In [1]: import numpy as np

In [2]: np.set_printoptions(suppress=True, linewidth=120)

In [3]: data = np.loadtxt("m.csv", delimiter=",")

In [4]: print(data.round(2))
[[-3.68  3.72 -1.33 -4.86  4.32  1.46]
 [-0.43 -0.28 -2.63 -0.04  1.74  1.04]
 [-0.77  1.37 -3.07 -0.77  1.22  1.73]
 [-2.7  -1.05 -3.4   1.07  0.2   0.54]
 [-2.78 -1.09 -3.18  1.19  0.26  0.54]
 [-0.19  2.5  -1.26 -2.09  1.49  1.54]
 [-1.2   0.6  -3.92  0.05  1.64  1.73]
 [-3.41  3.65 -1.33 -4.86  4.19  1.39]
 [-0.69 -0.57 -1.3   1.72 -1.58  0.12]
 [-4.05  0.73 -1.59 -1.23  0.98  0.18]
 [-2.61  1.51 -1.38 -1.06  0.24  0.85]
 [-3.81  2.92 -0.28 -3.6   2.29  0.59]
 [-0.27  0.33 -1.74 -0.45  1.22  0.87]
 [-1.63  0.05 -0.55 -1.1   1.51  0.12]
 [-3.62  1.79 -1.77 -3.17  3.7   0.87]
 [-2.34  0.39 -0.9  -0.16 -0.5   0.09]
 [-2.46  2.44 -2.43 -2.46  2.31  1.83]
 [-1.92 -0.54 -1.69 -0.47  2.07  0.22]
 [-2.51 -0.78 -2.36  0.21  1.07  0.27]]

In [5]: C2 = np.cov(data, rowvar=False)

In [6]: print(np.argsort(-data.std(axis=0).round(6), kind="stable"))
[3 1 4 0 2 5]

In [7]: print(np.round(np.corrcoef(data.T), 2))
[[ 1.   -0.35 -0.23  0.5  -0.4   0.19]
 [-0.35  1.    0.41 -0.93  0.7   0.61]
 [-0.23  0.41  1.   -0.47  0.12 -0.38]
 [ 0.5  -0.93 -0.47  1.   -0.86 -0.45]
 [-0.4   0.7   0.12 -0.86  1.    0.51]
 [ 0.19  0.61 -0.38 -0.45  0.51  1.  ]]

In [8]: print(np.round(np.polyfit(data[:, 5], data[:, 1], 1), 2))
[ 1.56 -0.38]
